$ python3 -q
>>> import numpy as np
>>> import numpy.linalg as la
>>> np.set_printoptions(precision=4, suppress=True, linewidth=200)
>>> arr = np.load("dump.npy")
>>> arr
array([[ 5., -1.,  3., -2., -2.],
       [-1.,  5., -3.,  2.,  2.],
       [ 3., -3., 13., -6., -6.],
       [-2.,  2., -6.,  8.,  4.],
       [-2.,  2., -6.,  4.,  8.]])
>>> np.poly(arr)
array([    1.,   -39.,   464., -2464.,  6144., -5888.])
>>> np.kron(np.eye(2, dtype=int), arr)
array([[ 5., -1.,  3., -2., -2.,  0., -0.,  0., -0., -0.],
       [-1.,  5., -3.,  2.,  2., -0.,  0., -0.,  0.,  0.],
       [ 3., -3., 13., -6., -6.,  0., -0.,  0., -0., -0.],
       [-2.,  2., -6.,  8.,  4., -0.,  0., -0.,  0.,  0.],
       [-2.,  2., -6.,  4.,  8., -0.,  0., -0.,  0.,  0.],
       [ 0., -0.,  0., -0., -0.,  5., -1.,  3., -2., -2.],
       [-0.,  0., -0.,  0.,  0., -1.,  5., -3.,  2.,  2.],
       [ 0., -0.,  0., -0., -0.,  3., -3., 13., -6., -6.],
       [-0.,  0., -0.,  0.,  0., -2.,  2., -6.,  8.,  4.],
       [-0.,  0., -0.,  0.,  0., -2.,  2., -6.,  4.,  8.]])
>>> np.round(la.det(arr[::-1]), 4)
np.float64(5888.0)
>>> np.round(la.eigvals(arr).sum().real, 4)
np.float64(39.0)
>>> L = la.cholesky(arr)
>>> arr / np.sqrt(np.outer(np.diag(arr), np.diag(arr)))
array([[ 1.    , -0.2   ,  0.3721, -0.3162, -0.3162],
       [-0.2   ,  1.    , -0.3721,  0.3162,  0.3162],
       [ 0.3721, -0.3721,  1.    , -0.5883, -0.5883],
       [-0.3162,  0.3162, -0.5883,  1.    ,  0.5   ],
       [-0.3162,  0.3162, -0.5883,  0.5   ,  1.    ]])
>>> np.diag(L) ** 2
array([ 5.    ,  4.8   , 10.    ,  5.0667,  4.8421])
>>> la.eigvalsh(arr).min() > 0
np.True_
>>> B = arr / la.norm(arr, axis=1, keepdims=True)
>>> C2 = B @ B.T
>>> print(C2)
[[ 1.     -0.6279  0.7675 -0.7395 -0.7395]
 [-0.6279  1.     -0.7675  0.7395  0.7395]
 [ 0.7675 -0.7675  1.     -0.904  -0.904 ]
 [-0.7395  0.7395 -0.904   1.      0.871 ]
 [-0.7395  0.7395 -0.904   0.871   1.    ]]
>>> np.argwhere(np.triu(np.abs(C2) > 0.95, 1))
array([], shape=(0, 2), dtype=int64)
>>> C2[1]
array([-0.6279,  1.    , -0.7675,  0.7395,  0.7395])
>>> ev, vecs = la.eigh(arr)
>>> x0 = np.array([1, 0, 0, 0, 1])
>>> la.eigvalsh(arr[1:, 1:])
array([ 4.,  4.,  4., 22.])
>>> vecs * np.sqrt(ev) @ vecs.T
array([[ 2.1471, -0.1471,  0.4414, -0.2943, -0.2943],
       [-0.1471,  2.1471, -0.4414,  0.2943,  0.2943],
       [ 0.4414, -0.4414,  3.3243, -0.8829, -0.8829],
       [-0.2943,  0.2943, -0.8829,  2.5886,  0.5886],
       [-0.2943,  0.2943, -0.8829,  0.5886,  2.5886]])
>>> (np.sign(vecs[:, -1].round(6)) == np.sign(vecs[0, -1].round(6))).astype(int)
array([1, 0, 1, 0, 0])
>>> vecs * np.maximum(ev, 0) @ vecs.T
array([[ 5., -1.,  3., -2., -2.],
       [-1.,  5., -3.,  2.,  2.],
       [ 3., -3., 13., -6., -6.],
       [-2.,  2., -6.,  8.,  4.],
       [-2.,  2., -6.,  4.,  8.]])
>>> x0 @ arr @ x0 / (x0 @ x0), np.round(ev[0], 4), ev[-1]
(np.float64(4.5), np.float64(4.0), np.float64(23.0))
>>> ev, vecs = la.eig(arr)
>>> print(np.sort(la.eigvals(la.inv(arr))))
[0.0435 0.25   0.25   0.25   0.25  ]
>>> ev
array([23.,  4.,  4.,  4.,  4.])
>>> np.sort(la.eigvals(arr.T))
array([ 4.,  4.,  4.,  4., 23.])
>>> print(np.sort(la.eigvals(arr @ arr)))
[ 16.  16.  16.  16. 529.]
>>> J = np.load("x.npy")
>>> J
array([[ -7,  -3,  -2,  -5,  -6,   2],
       [  2,   1,  -1,   2,  -5,   4],
       [  2,   1,  -1,   2,  -5,   4],
       [ -1,  -4,   1,   0, -10,   5],
       [ -5,  -3,  -3,   4,   1,   3],
       [ -5,  -4,   5,   3,  -4,   1],
       [ -3,  -3,   4,   5,  -9,   5],
       [  0,   0,   0,   0,   0,   0],
       [ -4,   0,  -3,  -1,   1,   4],
       [ -1,  -4,   1,   0, -10,   5],
       [ -3,  -5,   2,  -2,  -5,   1],
       [ -8,   2,  -7,  -4,   0,   5],
       [ -4,   2,  -4,  -3,  -1,   1],
       [  0,   0,   0,   0,   0,   0],
       [  0,   0,   0,   0,   0,   0],
       [  2,   1,  -1,   2,  -5,   4]])
>>> # row 2 repeats row 1
>>> lab = J[:, 5] > np.median(J[:, 5])
>>> r0 = J[lab].mean(axis=0) - J[~lab].mean(axis=0)
>>> lab.astype(int)
array([0, 1, 1, 1, 0, 0, 1, 0, 1, 1, 0, 1, 0, 0, 0, 1])
>>> print((((J - J.mean(axis=0)) @ r0 > 0) == lab).mean())
0.875
>>> r0
array([ 1.625,  0.875, -0.625,  1.125, -3.5  ,  3.5  ])
>>> mat = 2 * np.eye(4) + np.ones((4, 4))
>>> mat
array([[3., 1., 1., 1.],
       [1., 3., 1., 1.],
       [1., 1., 3., 1.],
       [1., 1., 1., 3.]])
>>> B = mat[0, 0] * mat[1:] - np.outer(mat[1:, 0], mat[0])
>>> B
array([[0., 8., 2., 2.],
       [0., 2., 8., 2.],
       [0., 2., 2., 8.]])
>>> print(la.matrix_rank(B), la.matrix_rank(mat))
3 4
>>> rng = np.random.default_rng(23)
>>> lab = rng.permutation(4)
>>> lab
array([2, 3, 1, 0])
>>> B = mat[lab][:, lab]
>>> np.sort(np.abs(la.eigvals(B)))
array([2., 2., 2., 6.])
>>> F = np.eye(7, dtype=int)[rng.permutation(7)] * np.array([2, 1, -1, -3, 1, 3, 3])
>>> print(F)
[[ 0  0  0 -3  0  0  0]
 [ 0  0  0  0  0  0  3]
 [ 0  0 -1  0  0  0  0]
 [ 0  0  0  0  0  3  0]
 [ 0  1  0  0  0  0  0]
 [ 2  0  0  0  0  0  0]
 [ 0  0  0  0  1  0  0]]
>>> r0 = np.array([-2, 1])
>>> np.cross(F[2, :3], F[5, :3])
array([ 0, -2,  0])
>>> np.correlate(F[2], F[5], "full")
array([ 0,  0,  0,  0,  0,  0,  0,  0, -2,  0,  0,  0,  0])
>>> M = np.load("data.npy")
>>> M
array([[ 1.,  0.,  0.],
       [ 0.,  1., -2.],
       [ 0., -3., -2.]])
>>> lab = rng.permutation(3)
>>> lab
array([1, 0, 2])
>>> B = M[lab][:, lab]
>>> np.sort(np.abs(la.eigvals(B)))
array([1.    , 2.3723, 3.3723])
>>> print(B)
[[ 1.  0. -2.]
 [ 0.  1.  0.]
 [-3.  0. -2.]]
>>> print(np.allclose(B, M))
False
>>> m1 = np.load("mat.npy")
>>> print(m1)
[[  1.2867 -18.6718 -11.1096  20.346 ]
 [  1.9327 -20.0919  -9.5952  20.8152]
 [  0.4298 -19.6026 -10.1159  19.815 ]
 [ -0.4339 -18.6945 -10.4404  19.2196]
 [ -1.2161 -20.2334  -9.6332  20.4796]
 [ -0.8515 -19.7486  -9.5653  20.2917]
 [  1.7208 -18.8243  -9.348   19.298 ]
 [  0.7191 -20.9284 -10.8832  19.0936]
 [  0.2801 -18.5316 -10.9271  20.2876]
 [ -1.0543 -21.7243 -10.2483  19.1977]
 [  2.642  -21.0219  -9.737   19.3408]
 [  1.2071 -18.6129  -9.6042  19.8543]
 [  1.4371 -20.1282 -10.4216  19.3635]
 [  0.2416 -19.4748  -8.2819  20.0461]
 [  0.9898 -20.342   -9.0422  20.346 ]
 [ -0.0948 -18.1485 -11.0311  19.9647]
 [ -0.7386 -20.7885 -10.5812  20.2286]
 [ -0.1638 -20.4345 -11.984   20.5255]
 [ -0.5363 -20.5069 -11.5403  19.8314]]
>>> B = np.c_[m1[:, :2] @ np.array([[1, 1], [0, 0]]), np.array([1, 0, 1, 3, 3, 2, 0, 0, 3, 1, 0, 3, 0, 0, 2, 1, 2, 1, 1])]
>>> B
array([[ 1.2867,  1.2867,  1.    ],
       [ 1.9327,  1.9327,  0.    ],
       [ 0.4298,  0.4298,  1.    ],
       [-0.4339, -0.4339,  3.    ],
       [-1.2161, -1.2161,  3.    ],
       [-0.8515, -0.8515,  2.    ],
       [ 1.7208,  1.7208,  0.    ],
       [ 0.7191,  0.7191,  0.    ],
       [ 0.2801,  0.2801,  3.    ],
       [-1.0543, -1.0543,  1.    ],
       [ 2.642 ,  2.642 ,  0.    ],
       [ 1.2071,  1.2071,  3.    ],
       [ 1.4371,  1.4371,  0.    ],
       [ 0.2416,  0.2416,  0.    ],
       [ 0.9898,  0.9898,  2.    ],
       [-0.0948, -0.0948,  1.    ],
       [-0.7386, -0.7386,  2.    ],
       [-0.1638, -0.1638,  1.    ],
       [-0.5363, -0.5363,  1.    ]])
>>> print(la.norm(la.qr(m1)[0].T @ B, axis=0) ** 2 / ((B ** 2).sum(axis=0) + 1e-12))
[1.     1.     0.7507]
>>> print(np.round(la.lstsq(m1, B[:, 0])[0], 4) + 0)
[1. 0. 0. 0.]
>>> np.round(la.norm(B - m1 @ la.lstsq(m1, B)[0], axis=0), 4) + 0
array([0.    , 0.    , 3.6692])
